In [1]: import numpy as np

In [2]: np.set_printoptions(precision=3, suppress=True, linewidth=140)

In [3]: rnd = lambda a: np.round(a, 3) + 0

In [4]: r0 = np.array([0, 0, 6, 3, 9])

In [5]: g = np.array([-1, -7, 2, 5, 9])

In [6]: arr = np.outer(r0, g)

In [7]: arr
Out[7]: 
array([[  0,   0,   0,   0,   0],
       [  0,   0,   0,   0,   0],
       [ -6, -42,  12,  30,  54],
       [ -3, -21,   6,  15,  27],
       [ -9, -63,  18,  45,  81]])

In [8]: # rows 0 and 1 are equal

In [9]: rng = np.random.default_rng(5044)

In [10]: lab = rng.permutation(5)

In [11]: lab
Out[11]: array([0, 3, 4, 2, 1])

In [12]: M2 = arr[lab][:, lab]

In [13]: np.trace(M2)
Out[13]: np.int64(108)

In [14]: print(np.allclose(M2, arr))
False

In [15]: np.diag(M2)
Out[15]: array([ 0, 15, 81, 12,  0])

In [16]: T = np.stack([arr, 2 * arr, arr[::-1]])

In [17]: np.linalg.matrix_rank(T.reshape(3, -1))
Out[17]: np.int64(2)

In [18]: np.einsum("bij,cij->bc", T, T)
Out[18]: 
array([[20160, 40320,  5760],
       [40320, 80640, 11520],
       [ 5760, 11520, 20160]])

In [19]: T.sum(axis=0)
Out[19]: 
array([[  -9,  -63,   18,   45,   81],
       [  -3,  -21,    6,   15,   27],
       [ -24, -168,   48,  120,  216],
       [  -9,  -63,   18,   45,   81],
       [ -27, -189,   54,  135,  243]])

In [20]: T.shape
Out[20]: (3, 5, 5)

In [21]: rnd(np.linalg.det(T))
Out[21]: array([0., 0., 0.])

In [22]: left, s, Vh = np.linalg.svd(arr)

In [23]: rnd(s)
Out[23]: array([141.986,   0.   ,   0.   ,   0.   ,   0.   ])

In [24]: M2 = left[:, :1] @ np.diag(s[:1]) @ Vh[:1]

In [25]: rnd(np.linalg.norm(arr - M2) / np.linalg.norm(arr))
Out[25]: np.float64(0.0)

In [26]: np.linalg.matrix_rank(M2)
Out[26]: np.int64(1)

In [27]: mat = np.load("x.npy")

In [28]: mat
Out[28]: 
array([[-0.74 ,  0.395,  0.106],
       [-4.177,  2.212, -0.168],
       [ 0.617, -0.165,  0.041],
       [ 1.05 , -0.447, -0.064],
       [-2.203,  1.173, -0.06 ],
       [ 0.175,  0.057, -0.001],
       [ 1.589, -0.735, -0.006],
       [-0.602,  0.424, -0.212],
       [-0.442,  0.183, -0.175],
       [-1.054,  0.629,  0.154],
       [-0.5  ,  0.372,  0.009],
       [ 0.829, -0.601, -0.086],
       [ 0.236, -0.108, -0.136],
       [ 2.551, -1.261, -0.113]])

In [29]: r0, g = mat[10], mat[2]

In [30]: rnd(r0 @ r0)
Out[30]: np.float64(0.388)

In [31]: p = (r0 @ g) / (r0 @ r0) * r0

In [32]: print(rnd(g - p))
[0.141 0.189 0.05 ]

In [33]: rnd(np.linalg.norm(r0 + g) ** 2 + np.linalg.norm(r0 - g) ** 2)
Out[33]: np.float64(1.596)

In [34]: rnd(p)
Out[34]: array([ 0.476, -0.354, -0.009])

In [35]: rnd(np.outer(r0, g))
Out[35]: 
array([[-0.308,  0.082, -0.02 ],
       [ 0.23 , -0.061,  0.015],
       [ 0.006, -0.001,  0.   ]])

In [36]: left, s, Vh = np.linalg.svd(mat, full_matrices=False)

In [37]: rnd(np.sqrt((s ** 2).sum())), rnd(np.linalg.norm(mat))
Out[37]: (np.float64(6.793), np.float64(6.793))

In [38]: np.abs(left[:, 0]).round(6).argmax()
Out[38]: np.int64(1)

In [39]: left.shape, s.shape, Vh.shape
Out[39]: ((14, 3), (3,), (3, 3))

In [40]: np.allclose(left * s @ Vh, mat)
Out[40]: True

In [41]: rnd(s / s[0])
Out[41]: array([1.   , 0.063, 0.048])

In [42]: print(rnd(left.T @ left))
[[1. 0. 0.]
 [0. 1. 0.]
 [0. 0. 1.]]

In [43]: J = np.array([[3, 0, 0, 2], [1, 3, 5, 1], [3, 2, 0, 0], [0, 2, 1, 4]])

In [44]: J
Out[44]: 
array([[3, 0, 0, 2],
       [1, 3, 5, 1],
       [3, 2, 0, 0],
       [0, 2, 1, 4]])

In [45]: lab = rng.permutation(4)

In [46]: lab
Out[46]: array([0, 1, 2, 3])

In [47]: M2 = J[lab][:, lab]

In [48]: np.diag(M2)
Out[48]: array([3, 3, 0, 4])

In [49]: print(np.allclose(M2, J))
True

In [50]: rnd(np.sort(np.abs(np.linalg.eigvals(M2))))
Out[50]: array([2.16 , 3.294, 3.294, 6.825])

In [51]: print(rnd(np.poly(J)))
[   1.  -10.   21.   28. -160.]

In [52]: np.einsum("ii->", J)
Out[52]: np.int64(10)

In [53]: print(rnd(np.linalg.det(2 * J)), rnd(np.linalg.det(J)))
-2560.0 -160.0

In [54]: rnd(np.linalg.det(J.T))
Out[54]: np.float64(-160.0)

In [55]: np.kron(np.eye(2, dtype=int), J)
Out[55]: 
array([[3, 0, 0, 2, 0, 0, 0, 0],
       [1, 3, 5, 1, 0, 0, 0, 0],
       [3, 2, 0, 0, 0, 0, 0, 0],
       [0, 2, 1, 4, 0, 0, 0, 0],
       [0, 0, 0, 0, 3, 0, 0, 2],
       [0, 0, 0, 0, 1, 3, 5, 1],
       [0, 0, 0, 0, 3, 2, 0, 0],
       [0, 0, 0, 0, 0, 2, 1, 4]])

In [56]: r0 = np.array([2, 2, 2, 0])

In [57]: M2 = J + np.outer(r0, np.eye(4)[3])

In [58]: print(M2)
[[3. 0. 0. 4.]
 [1. 3. 5. 3.]
 [3. 2. 0. 2.]
 [0. 2. 1. 4.]]

In [59]: np.linalg.matrix_rank(M2 - J)
Out[59]: np.int64(1)

In [60]: def softmax(z):
    ...:     e = np.exp(z - z.max(axis=-1, keepdims=True))
    ...:     return e / e.sum(axis=-1, keepdims=True)
    ...: 

In [61]: print(rnd(softmax(10 * M2[1])))
[0. 0. 1. 0.]

In [62]: rnd(softmax(M2[1] + -1))
Out[62]: array([0.014, 0.105, 0.776, 0.105])

In [63]: att = M2 @ M2.T / np.sqrt(4)

In [64]: rnd(softmax(att + np.triu(np.full(att.shape, -np.inf), 1)))
Out[64]: 
array([[1.   , 0.   , 0.   , 0.   ],
       [0.   , 1.   , 0.   , 0.   ],
       [0.422, 0.155, 0.422, 0.   ],
       [0.022, 0.713, 0.003, 0.262]])

In [65]: print(softmax(att).round(6).argmax(axis=1))
[0 1 0 1]
